In [1]: import numpy as np

In [2]: np.set_printoptions(suppress=True, linewidth=120)

In [3]: tidy = lambda a: np.round(a, 1) + 0

In [4]: data = np.loadtxt("sample8.csv", delimiter=",")

In [5]: tidy(data)
Out[5]: 
array([[ 0. ,  2.1,  1. ,  0. , -1. ,  1. ,  1. ],
       [ 0.1,  1.9,  1.1, -0.1, -1. ,  1. ,  1.1],
       [-0.2,  2.1,  1.1,  0.1, -1.2,  1. ,  1.1],
       [ 0. ,  2. ,  1. , -0.1, -1. ,  1. ,  1.1],
       [ 0.1,  2. ,  1. ,  0.1, -1.1,  1.2,  1.2],
       [ 0.2,  2. ,  1.1,  0. , -1.2,  1. ,  1.1],
       [-0.1,  2.1,  1.1,  0. , -1. ,  0.9,  1.2],
       [ 1. , -2. ,  0.1, -2. ,  1.1,  0. ,  2.1],
       [ 1.1, -2. , -0.1, -2.1,  1.1,  0. ,  2. ],
       [ 1.1, -2. ,  0.1, -1.8,  1. , -0.1,  1.9],
       [ 0.9, -2. ,  0. , -2. ,  1. ,  0.1,  2.1],
       [ 1. , -1.9, -0.1, -2. ,  1.1,  0. ,  2. ],
       [ 1. , -2.1, -0.1, -2.3,  0.9,  0. ,  2. ],
       [ 1.1, -2. ,  0. , -2. ,  0.9,  0.1,  2. ],
       [ 2. , -0.8,  1.1, -1. , -1. , -1. , -2.1],
       [ 2. , -1.1,  1. , -1.1, -1.1, -1.1, -2. ],
       [ 1.9, -1.1,  1. , -0.9, -1.1, -1. , -2. ],
       [ 2.1, -1.1,  1.1, -1. , -1. , -1. , -1.9],
       [ 2. , -1. ,  1. , -1. , -1.1, -0.9, -2. ],
       [ 2.1, -1.1,  1.1, -1.1, -1. , -1. , -2.1],
       [ 1.9, -1. ,  1. , -0.8, -0.9, -1.1, -2.1]])

In [6]: Xs = (data - data.mean(axis=0)) / data.std(axis=0)

In [7]: tidy(Xs.std(axis=0))
Out[7]: array([1., 1., 1., 1., 1., 1., 1.])

In [8]: c = np.linalg.lstsq(np.delete(Xs, 5, axis=1), Xs[:, 5])[0]

In [9]: np.abs(c).argmax()
Out[9]: np.int64(5)

In [10]: tidy(1 - np.var(Xs[:, 5] - np.delete(Xs, 5, axis=1) @ c))
Out[10]: np.float64(1.0)

In [11]: B = np.c_[data[:, :5] @ np.array([[2, 0, 1, 1, 3],
    ...:     [0, 3, 1, 0, 2],
    ...:     [1, 0, 3, 1, 1],
    ...:     [2, 0, 0, 0, 3],
    ...:     [1, 0, 3, 0, 3]]), np.array([0, 3, 3, 3, 0, 3, 2, 3, 1, 2, 2, 2, 0, 3, 3, 3, 0, 3, 0, 2, 2])]

In [12]: tidy(B)
Out[12]: 
array([[ 0. ,  6.4,  2.3,  1. ,  2.2,  0. ],
       [ 0.1,  5.6,  2.2,  1.2,  1.8,  3. ],
       [-0.2,  6.3,  1.7,  0.9,  1.7,  3. ],
       [-0.2,  6.1,  2.2,  1.1,  1.8,  3. ],
       [ 0.3,  5.9,  1.8,  1.1,  2.2,  0. ],
       [ 0.3,  6. ,  2. ,  1.3,  2.1,  3. ],
       [-0.1,  6.4,  2.2,  1. ,  2.2,  2. ],
       [-0.8, -6.1,  2.3,  1. , -3.8,  3. ],
       [-1. , -5.9,  2.2,  1. , -3.8,  1. ],
       [-0.4, -6.1,  2.4,  1.2, -3.2,  2. ],
       [-1.3, -6.1,  1.7,  0.9, -4.5,  2. ],
       [-1. , -5.8,  2.1,  1. , -3.7,  2. ],
       [-1.8, -6.3,  1.2,  0.9, -5.6,  0. ],
       [-0.9, -5.9,  2. ,  1.1, -3.9,  3. ],
       [ 2.1, -2.5,  1.3,  3.1, -0.7,  3. ],
       [ 1.5, -3.3,  0.5,  3. , -2.1,  3. ],
       [ 1.8, -3.4,  0.5,  2.9, -1.6,  0. ],
       [ 2.3, -3.2,  1.3,  3.2, -0.8,  3. ],
       [ 1.8, -3.1,  0.5,  2.9, -1.5,  0. ],
       [ 2. , -3.4,  1.1,  3.2, -1.4,  2. ],
       [ 2.3, -3.1,  1.2,  2.9, -0.5,  2. ]])

In [13]: tidy(np.linalg.norm(B - data @ np.linalg.lstsq(data, B)[0], axis=0))
Out[13]: array([0. , 0. , 0. , 0. , 0. , 4.5])

In [14]: tidy(np.linalg.norm(np.linalg.qr(data)[0].T @ B, axis=0) ** 2 / ((B ** 2).sum(axis=0) + 1e-12))
Out[14]: array([1. , 1. , 1. , 1. , 1. , 0.8])

In [15]: np.linalg.matrix_rank(np.c_[data, B])
Out[15]: np.int64(8)

In [16]: tidy(np.linalg.lstsq(data, B[:, 0])[0])
Out[16]: array([2., 0., 1., 2., 1., 0., 0.])

In [17]: left, sigma = np.linalg.svd(data)
Traceback (most recent call last):
  Cell In[17], line 1
    left, sigma = np.linalg.svd(data)
ValueError: too many values to unpack (expected 2)


In [18]: left, sigma, vt = np.linalg.svd(data, full_matrices=False)

In [19]: tidy(sigma / sigma[0])
Out[19]: array([1. , 0.9, 0.6, 0. , 0. , 0. , 0. ])

In [20]: tidy(sigma)
Out[20]: array([10.9,  9.5,  6.7,  0.4,  0.4,  0.3,  0.2])

In [21]: np.abs(left[:, 0]).round(6).argmax()
Out[21]: np.int64(12)

In [22]: tidy(left.T @ left)
Out[22]: 
array([[1., 0., 0., 0., 0., 0., 0.],
       [0., 1., 0., 0., 0., 0., 0.],
       [0., 0., 1., 0., 0., 0., 0.],
       [0., 0., 0., 1., 0., 0., 0.],
       [0., 0., 0., 0., 1., 0., 0.],
       [0., 0., 0., 0., 0., 1., 0.],
       [0., 0., 0., 0., 0., 0., 1.]])

In [23]: print((sigma > 1e-8).sum())
7

In [24]: print(tidy(np.abs(vt[0])))
[0.4 0.7 0.  0.5 0.1 0.2 0.1]

In [25]: tidy(left.T @ data @ vt.T)
Out[25]: 
array([[10.9,  0. ,  0. ,  0. ,  0. ,  0. ,  0. ],
       [ 0. ,  9.5,  0. ,  0. ,  0. ,  0. ,  0. ],
       [ 0. ,  0. ,  6.7,  0. ,  0. ,  0. ,  0. ],
       [ 0. ,  0. ,  0. ,  0.4,  0. ,  0. ,  0. ],
       [ 0. ,  0. ,  0. ,  0. ,  0.4,  0. ,  0. ],
       [ 0. ,  0. ,  0. ,  0. ,  0. ,  0.3,  0. ],
       [ 0. ,  0. ,  0. ,  0. ,  0. ,  0. ,  0.2]])

In [26]: left, sigma, vt = np.linalg.svd(data)

In [27]: np.argmax(sigma[:-1] / (sigma[1:] + 1e-6)) + 1
Out[27]: np.int64(3)

In [28]: B = left[:, :3] @ np.diag(sigma[:3]) @ vt[:3]

In [29]: np.linalg.matrix_rank(B)
Out[29]: np.int64(3)

In [30]: tidy(np.linalg.norm(data - B, 2)), tidy(sigma[3])
Out[30]: (np.float64(0.4), np.float64(0.4))

In [31]: tidy(np.linalg.norm(data - B) / np.linalg.norm(data))
Out[31]: np.float64(0.0)

In [32]: np.linalg.matrix_rank(data, rtol=0.05)
Out[32]: np.int64(3)

In [33]: rng = np.random.default_rng(54)

In [34]: A = np.eye(11, dtype=int)[rng.permutation(11)] * np.array([-2, 3, -3, -1, -3, 0, 3, -1, -1, 2, 0])

In [35]: A
Out[35]: 
array([[-2,  0,  0,  0,  0,  0,  0,  0,  0,  0,  0],
       [ 0,  0,  0,  0,  0,  0,  0,  0,  0,  0,  0],
       [ 0,  0,  0, -1,  0,  0,  0,  0,  0,  0,  0],
       [ 0,  0, -3,  0,  0,  0,  0,  0,  0,  0,  0],
       [ 0,  0,  0,  0,  0,  0,  0,  0,  0,  2,  0],
       [ 0,  0,  0,  0,  0,  0,  3,  0,  0,  0,  0],
       [ 0,  0,  0,  0,  0,  0,  0, -1,  0,  0,  0],
       [ 0,  0,  0,  0, -3,  0,  0,  0,  0,  0,  0],
       [ 0,  0,  0,  0,  0,  0,  0,  0, -1,  0,  0],
       [ 0,  3,  0,  0,  0,  0,  0,  0,  0,  0,  0],
       [ 0,  0,  0,  0,  0,  0,  0,  0,  0,  0,  0]])

In [36]: left, sigma, vt = np.linalg.svd(A)

In [37]: evecs = vt[:(sigma > 1e-8).sum()]

In [38]: x = A[3] + 2 * A[4] + rng.integers(2) * np.eye(11)[2]

In [39]: x
Out[39]: array([ 0.,  0., -3.,  0.,  0.,  0.,  0.,  0.,  0.,  4.,  0.])

In [40]: np.linalg.matrix_rank(np.vstack([A, x]))
Out[40]: np.int64(9)

In [41]: evecs.T @ evecs
Out[41]: 
array([[1., 0., 0., 0., 0., 0., 0., 0., 0., 0., 0.],
       [0., 1., 0., 0., 0., 0., 0., 0., 0., 0., 0.],
       [0., 0., 1., 0., 0., 0., 0., 0., 0., 0., 0.],
       [0., 0., 0., 1., 0., 0., 0., 0., 0., 0., 0.],
       [0., 0., 0., 0., 1., 0., 0., 0., 0., 0., 0.],
       [0., 0., 0., 0., 0., 0., 0., 0., 0., 0., 0.],
       [0., 0., 0., 0., 0., 0., 1., 0., 0., 0., 0.],
       [0., 0., 0., 0., 0., 0., 0., 1., 0., 0., 0.],
       [0., 0., 0., 0., 0., 0., 0., 0., 1., 0., 0.],
       [0., 0., 0., 0., 0., 0., 0., 0., 0., 1., 0.],
       [0., 0., 0., 0., 0., 0., 0., 0., 0., 0., 0.]])

In [42]: print(np.diag(evecs.T @ evecs))
[1. 1. 1. 1. 1. 0. 1. 1. 1. 1. 0.]

In [43]: np.allclose(evecs.T @ evecs @ x, x)
Out[43]: True

In [44]: tidy(np.linalg.norm(x - evecs.T @ evecs @ x))
Out[44]: np.float64(0.0)

In [45]: m1 = np.loadtxt("mat.csv", delimiter=",")

In [46]: tidy(m1)
Out[46]: 
array([[ 0.2,  0.2, -0.3],
       [ 0.2,  0.2, -0.3],
       [-0.3, -0.3,  0.7]])

In [47]: left, sigma, vt = np.linalg.svd(m1)

In [48]: evecs = vt[:(sigma > 1e-8).sum()]

In [49]: x = m1[0] + -3 * m1[2] + rng.integers(2) * np.eye(3)[0]

In [50]: tidy(x)
Out[50]: array([ 1.2,  1.2, -2.3])

In [51]: tidy(np.linalg.norm(x - evecs.T @ evecs @ x))
Out[51]: np.float64(0.0)

In [52]: tidy(evecs.T @ evecs)
Out[52]: 
array([[ 0.2,  0.2, -0.3],
       [ 0.2,  0.2, -0.3],
       [-0.3, -0.3,  0.7]])

In [53]: print(tidy(np.linalg.norm(m1, 2) / np.linalg.norm(m1)))
1.0

In [54]: np.linalg.matrix_rank(m1, rtol=0.1)
Out[54]: np.int64(1)

In [55]: F = np.load("test19.npy")

In [56]: F
Out[56]: 
array([[ 0,  0,  4,  0],
       [17,  5,  8, 15],
       [12,  3,  7, 10],
       [17,  5,  8, 15],
       [ 2,  0,  5,  0],
       [ 0,  0,  2,  0],
       [ 2,  0,  5,  0],
       [ 7,  1,  6,  5],
       [ 7,  1,  6,  5],
       [ 0,  0,  4,  0],
       [12,  3,  7, 10],
       [17,  5,  8, 15],
       [ 0,  0,  2,  0],
       [ 7,  1,  6,  5],
       [ 0,  0,  2,  0],
       [ 7,  1,  6,  5],
       [ 0,  0,  3,  0],
       [ 0,  0,  3,  0],
       [12,  3,  7, 10],
       [ 2,  0,  5,  0],
       [ 0,  0,  4,  0],
       [17,  5,  8, 15],
       [ 2,  0,  5,  0],
       [ 7,  1,  6,  5],
       [ 7,  1,  6,  5],
       [12,  3,  7, 10],
       [ 7,  1,  6,  5],
       [ 0,  0,  4,  0],
       [17,  5,  8, 15],
       [ 0,  0,  4,  0],
       [ 0,  0,  4,  0],
       [ 2,  0,  5,  0],
       [ 0,  0,  4,  0],
       [ 7,  1,  6,  5],
       [ 0,  0,  4,  0],
       [ 7,  1,  6,  5],
       [ 0,  0,  2,  0],
       [ 7,  1,  6,  5]])

In [57]: Xs = F - F.mean(axis=1)
Traceback (most recent call last):
  Cell In[57], line 1
    Xs = F - F.mean(axis=1)
ValueError: operands could not be broadcast together with shapes (38,4) (38,) 


In [58]: Xs = F - F.mean(axis=0)

In [59]: left, sigma, vt = np.linalg.svd(Xs, full_matrices=False)

In [60]: np.linalg.matrix_rank(Xs)
Out[60]: np.int64(4)

In [61]: print(tidy(vt[0] * np.sign(vt[0, np.abs(vt[0]).argmax()])))
[0.7 0.2 0.2 0.6]

In [62]: print(np.searchsorted(np.cumsum(sigma ** 2) / (sigma ** 2).sum(), 0.9) + 1)
1

In [63]: np.abs(vt[0]).argmax()
Out[63]: np.int64(0)

In [64]: B = F / np.linalg.norm(F, axis=1, keepdims=True)

In [65]: cov = B @ B.T

In [66]: tidy(cov[25])
Out[66]: 
array([0.4, 1. , 1. , 1. , 0.6, 0.4, 0.6, 1. , 1. , 0.4, 1. , 1. , 0.4, 1. , 0.4, 1. , 0.4, 0.4, 1. , 0.6, 0.4, 1. ,
       0.6, 1. , 1. , 1. , 1. , 0.4, 1. , 0.4, 0.4, 0.6, 0.4, 1. , 0.4, 1. , 0.4, 1. ])

In [67]: print((cov - 2 * np.eye(38)).round(6).argmax(axis=1))
[ 5  3 10  1  6  0  4  8  7  0  2  1  0  7  0  7  0  0  2  4  0  1  4  7  7  2  7  0  1  0  0  4  0  7  0  7  0  7]

In [68]: print(tidy(np.degrees(np.arccos(np.clip(cov[25, 5], -1, 1)))))
66.2

In [69]: tidy(np.linalg.norm(B, axis=1))
Out[69]: 
array([1., 1., 1., 1., 1., 1., 1., 1., 1., 1., 1., 1., 1., 1., 1., 1., 1., 1., 1., 1., 1., 1., 1., 1., 1., 1., 1., 1.,
       1., 1., 1., 1., 1., 1., 1., 1., 1., 1.])

In [70]: K = np.load("dump.npy")

In [71]: K
Out[71]: 
array([[0, 4, 3, 3, 2, 0, 3, 0, 4, 0],
       [1, 5, 4, 4, 2, 0, 3, 2, 5, 0],
       [1, 5, 4, 4, 2, 0, 3, 2, 5, 0],
       [3, 6, 5, 5, 2, 0, 3, 4, 6, 0],
       [0, 0, 0, 0, 2, 0, 3, 0, 0, 0],
       [0, 1, 0, 0, 2, 0, 3, 0, 1, 0],
       [0, 4, 3, 3, 2, 0, 3, 0, 4, 0],
       [3, 6, 5, 5, 2, 0, 3, 4, 6, 0],
       [0, 1, 0, 0, 2, 0, 3, 0, 1, 0],
       [1, 5, 4, 4, 2, 0, 3, 2, 5, 0],
       [3, 6, 5, 5, 2, 0, 3, 4, 6, 0],
       [0, 1, 0, 0, 2, 0, 3, 0, 1, 0],
       [1, 5, 4, 4, 2, 0, 3, 2, 5, 0],
       [0, 1, 0, 0, 2, 0, 3, 0, 1, 0],
       [0, 3, 2, 2, 2, 0, 3, 0, 3, 0],
       [0, 0, 0, 0, 2, 0, 3, 0, 0, 0],
       [0, 2, 1, 1, 2, 0, 3, 0, 2, 0],
       [0, 2, 1, 1, 2, 0, 3, 0, 2, 0],
       [1, 5, 4, 4, 2, 0, 3, 2, 5, 0],
       [1, 5, 4, 4, 2, 0, 3, 2, 5, 0],
       [1, 5, 4, 4, 2, 0, 3, 2, 5, 0],
       [1, 5, 4, 4, 2, 0, 3, 2, 5, 0],
       [0, 1, 0, 0, 2, 0, 3, 0, 1, 0],
       [3, 6, 5, 5, 2, 0, 3, 4, 6, 0],
       [0, 2, 1, 1, 2, 0, 3, 0, 2, 0],
       [0, 0, 0, 0, 2, 0, 3, 0, 0, 0],
       [0, 0, 0, 0, 2, 0, 3, 0, 0, 0],
       [3, 6, 5, 5, 2, 0, 3, 4, 6, 0],
       [0, 3, 2, 2, 2, 0, 3, 0, 3, 0],
       [0, 2, 1, 1, 2, 0, 3, 0, 2, 0],
       [1, 5, 4, 4, 2, 0, 3, 2, 5, 0],
       [0, 3, 2, 2, 2, 0, 3, 0, 3, 0],
       [0, 4, 3, 3, 2, 0, 3, 0, 4, 0]])

In [72]: left, sigma, vt = np.linalg.svd(K)

In [73]: evecs = vt[:(sigma > 1e-8).sum()]

In [74]: x = K[10] + -2 * K[22] + rng.integers(2) * np.eye(10)[6]

In [75]: x
Out[75]: array([ 3.,  4.,  5.,  5., -2.,  0., -2.,  4.,  4.,  0.])

In [76]: print(np.linalg.matrix_rank(np.vstack([K, x])))
6

In [77]: print(tidy(evecs.T @ evecs))
[[1.  0.  0.  0.  0.  0.  0.  0.  0.  0. ]
 [0.  0.5 0.  0.  0.  0.  0.  0.  0.5 0. ]
 [0.  0.  0.5 0.5 0.  0.  0.  0.  0.  0. ]
 [0.  0.  0.5 0.5 0.  0.  0.  0.  0.  0. ]
 [0.  0.  0.  0.  0.3 0.  0.5 0.  0.  0. ]
 [0.  0.  0.  0.  0.  0.  0.  0.  0.  0. ]
 [0.  0.  0.  0.  0.5 0.  0.7 0.  0.  0. ]
 [0.  0.  0.  0.  0.  0.  0.  1.  0.  0. ]
 [0.  0.5 0.  0.  0.  0.  0.  0.  0.5 0. ]
 [0.  0.  0.  0.  0.  0.  0.  0.  0.  0. ]]

In [78]: np.allclose(evecs.T @ evecs @ x, x)
Out[78]: False
